$ python -q
>>> import numpy as np
>>> np.set_printoptions(precision=3, suppress=True, linewidth=200, legacy="1.25")
>>> def tidy(a):
...     return np.round(a, 3) + 0
... 
>>> A = np.load("case11.npy")
>>> A
array([[-4,  0, -2,  2],
       [-4, -1, -2, -1],
       [ 0,  1,  0,  0]])
>>> blk = np.stack([A, 4 * A, A[::-1]])
>>> np.einsum("bij,cij->bc", blk, blk)
array([[ 47, 188,  22],
       [188, 752,  88],
       [ 22,  88,  47]])
>>> tidy(np.linalg.norm(blk, axis=(1, 2)))
array([ 6.856, 27.423,  6.856])
>>> blk.shape
(3, 3, 4)
>>> print(A.reshape(-1, 2))
[[-4  0]
 [-2  2]
 [-4 -1]
 [-2 -1]
 [ 0  1]
 [ 0  0]]
>>> A.reshape(2, -1)
array([[-4,  0, -2,  2, -4, -1],
       [-2, -1,  0,  1,  0,  0]])
>>> blk = A.reshape(3, 2, -1)
>>> blk.shape
(3, 2, 2)
>>> np.einsum("ihd,jhd->hij", blk, blk).shape
(2, 3, 3)
>>> gram = A.T @ A
>>> print((A @ A.T).shape)
(3, 3)
>>> print(np.allclose(gram, gram.T))
True
>>> np.linalg.matrix_rank(gram)
3
>>> np.diag(gram)
array([32,  2,  8,  5])
>>> f, r1 = A[1], A[2]
>>> f @ r1
-1
>>> pr = (f @ r1) / (f @ f) * f
>>> tidy(np.linalg.norm(f + r1) ** 2 + np.linalg.norm(f - r1) ** 2)
46.0
>>> tidy(pr)
array([0.182, 0.045, 0.091, 0.045])
>>> tidy(r1 - pr)
array([-0.182,  0.955, -0.091, -0.045])
>>> np.linalg.matrix_rank(np.outer(f, r1))
1
>>> q, _ = np.linalg.qr(np.array([[0.2, -0.7, 1.5], [1.9, -0.9, 0.4], [-1.1, 0.4, -1.7]]))
>>> evecs, _ = np.linalg.qr(np.array([[-1.1, -1.1, 0.8, -0.7],
...     [-1.1, 0.3, 1.5, -1.3],
...     [1.4, -0.5, 0.2, -0.4],
...     [-1.3, 0.4, -1.2, 0.8]]))
>>> sv = 20 * 0.7 ** np.arange(3)
>>> feats = q[:, :3] * sv @ evecs[:3]
>>> tidy(feats)
array([[ -6.266,  -4.677, -10.923,   3.791],
       [ 10.472, -13.806,  -0.75 ,   4.581],
       [ -0.947,  11.108,  -2.328,   6.759]])
>>> x = np.array([7, 9, 2, 4])
>>> print(tidy(np.einsum("ij,j->i", feats, x)))
[-92.631 -34.132 115.721]
>>> np.sign((feats @ x).round(6))
array([-1., -1.,  1.])
>>> tidy(feats @ x)
array([-92.631, -34.132, 115.721])
